% python3 -q
>>> import numpy as np
>>> from numpy import linalg as LA
>>> np.set_printoptions(precision=2, suppress=True, linewidth=160)
>>> mat = np.load("out16.npy")
>>> print(mat)
[[1 0 9]
 [9 1 0]
 [0 9 1]]
>>> print(LA.matrix_power(mat, 4))
[[2917  486 6597]
 [6597 2917  486]
 [ 486 6597 2917]]
>>> print(round(float(np.abs(LA.eigvals(mat)).max()), 2))
10.0
>>> print(np.trace(mat))
3
>>> other = LA.inv(mat)
>>> print(np.round(mat @ other, 2) + 0)
[[1. 0. 0.]
 [0. 1. 0.]
 [0. 0. 1.]]
>>> print(np.round(LA.det(mat) * LA.det(other), 2))
1.0
>>> print(round(LA.slogdet(mat)[0], 2))
1.0
>>> print(LA.det(mat) * other)
[[ 1. 81. -9.]
 [-9.  1. 81.]
 [81. -9.  1.]]
>>> print(round(float(LA.cond(mat)), 2))
1.17
>>> r0 = np.array([3, 1, 2])
>>> other = mat + np.outer(r0, np.eye(3)[1])
>>> print(LA.matrix_rank(LA.inv(other) - LA.inv(mat), tol=1e-8))
1
>>> print(round(float(LA.det(other) / LA.det(mat)), 2), round(float(1 + LA.solve(mat, r0)[1]), 2))
1.19 1.19
>>> q, Rm = LA.qr(mat)
>>> print(Rm)
[[-9.06 -0.99 -0.99]
 [ 0.   -9.   -0.89]
 [ 0.    0.    8.96]]
>>> print(np.round(q @ Rm, 2) + 0)
[[1. 0. 9.]
 [9. 1. 0.]
 [0. 9. 1.]]
>>> print(q.round(2) + 0)
[[-0.11  0.01  0.99]
 [-0.99  0.   -0.11]
 [ 0.   -1.    0.01]]
>>> print(np.round(abs(Rm[0, 0]), 2), np.round(LA.norm(mat[:, 0]), 2))
9.06 9.06
>>> print(np.round(q.T @ q, 2) + 0)
[[1. 0. 0.]
 [0. 1. 0.]
 [0. 0. 1.]]
>>> print(np.round(np.trace(q @ q.T), 2))
3.0
>>> x = np.array([-3, 5, -3])
>>> print(q.T @ (q @ x))
[-3.  5. -3.]
>>> print(np.sort(np.abs(np.degrees(np.angle(LA.eigvals(q))))))
[  0.   123.35 123.35]
>>> data = np.loadtxt("sample15.csv", delimiter=",")
>>> print(data)
[[0.01 0.04 0.06 0.06]
 [0.04 0.2  0.28 0.28]
 [0.06 0.28 0.4  0.4 ]
 [0.06 0.28 0.4  0.4 ]]
>>> print(round(float(np.trace(LA.pinv(data) @ data)), 2))
1.0
>>> print(np.abs(np.diag(LA.qr(data)[1])) > 1e-9)
[ True False False False]
>>> print(np.unique(data.round(6), axis=0).shape)
(3, 4)
>>> print(LA.lstsq(data[:-1].T, data[-1])[2])
1
>>> x = np.array([2, 3, 1, 0])
>>> print(data @ data @ x)
[0.19 0.97 1.35 1.35]
>>> print(round(float((x - data @ x) @ (data @ x)), 2))
-0.0
>>> print(data @ x)
[0.19 0.97 1.35 1.35]
>>> print(np.eye(4) - data)
[[ 0.99 -0.04 -0.06 -0.06]
 [-0.04  0.8  -0.28 -0.28]
 [-0.06 -0.28  0.6  -0.4 ]
 [-0.06 -0.28 -0.4   0.6 ]]
>>> print(np.round(LA.norm(data, 2) / LA.norm(data), 2))
1.0
>>> print([round(float(x), 2) for x in LA.svd(data, compute_uv=False)[:3]])
[1.0, 0.0, 0.0]
>>> print(LA.cond(data) > 100)
True
>>> X = np.load("x.npy")
>>> print(X)
[[-0.62 -3.31  0.1  -2.15]
 [ 2.17 -1.29  2.73  1.48]
 [-2.17 -1.52 -0.58  2.94]
 [-2.48  1.03  2.87 -0.74]]
>>> rng = np.random.default_rng(353)
>>> idx = rng.permutation(4)
>>> print(idx)
[2 3 1 0]
>>> other = X[idx][:, idx]
>>> print(round(np.trace(other), 2))
-3.23
>>> print(np.diag(other))
[-0.58 -0.74 -1.29 -0.62]
>>> print(np.allclose(other, X))
False
>>> print(other)
[[-0.58  2.94 -1.52 -2.17]
 [ 2.87 -0.74  1.03 -2.48]
 [ 2.73  1.48 -1.29  2.17]
 [ 0.1  -2.15 -3.31 -0.62]]
>>> print(np.sort(np.abs(LA.eigvals(other))))
[4. 4. 4. 4.]
>>> idx = rng.permutation(4)
>>> other = X[:, idx] * rng.choice([-1, 1], 4)
>>> print(other)
[[ 2.15 -0.62  3.31  0.1 ]
 [-1.48  2.17  1.29  2.73]
 [-2.94 -2.17  1.52 -0.58]
 [ 0.74 -2.48 -1.03  2.87]]
>>> Uu, _, Vh = LA.svd(X.T @ other)
>>> print(idx)
[3 0 1 2]
>>> print(round(LA.det(2 * other), 2), round(LA.det(other), 2))
4096.0 256.0
>>> print(round(float(np.einsum("ij,ji->", other, other)), 2))
-15.59
>>> print(np.round(LA.det(other[::-1]), 2))
256.0
>>> print(np.kron(np.eye(2, dtype=int), other))
[[ 2.15 -0.62  3.31  0.1   0.   -0.    0.    0.  ]
 [-1.48  2.17  1.29  2.73 -0.    0.    0.    0.  ]
 [-2.94 -2.17  1.52 -0.58 -0.   -0.    0.   -0.  ]
 [ 0.74 -2.48 -1.03  2.87  0.   -0.   -0.    0.  ]
 [ 0.   -0.    0.    0.    2.15 -0.62  3.31  0.1 ]
 [-0.    0.    0.    0.   -1.48  2.17  1.29  2.73]
 [-0.   -0.    0.   -0.   -2.94 -2.17  1.52 -0.58]
 [ 0.   -0.   -0.    0.    0.74 -2.48 -1.03  2.87]]
>>> print(LA.eigvals(other))
[1.03+3.87j 1.03-3.87j 3.32+2.23j 3.32-2.23j]
>>> m1 = np.minimum.outer(np.arange(1, 4), np.arange(1, 4)) * 5
>>> print(m1)
[[ 5  5  5]
 [ 5 10 10]
 [ 5 10 15]]
>>> # symmetric
>>> evals, vecs = LA.eigh(m1)
>>> print(np.unique(evals.round(6) + 0, return_counts=True)[1])
[1 1 1]
>>> print(np.round(vecs.T @ m1 @ vecs, 2) + 0)
[[ 1.54  0.    0.  ]
 [ 0.    3.22  0.  ]
 [ 0.    0.   25.24]]
>>> print(evals)
[ 1.54  3.22 25.24]
>>> print(LA.eigvalsh(m1 @ m1))
[  2.37  10.34 637.29]
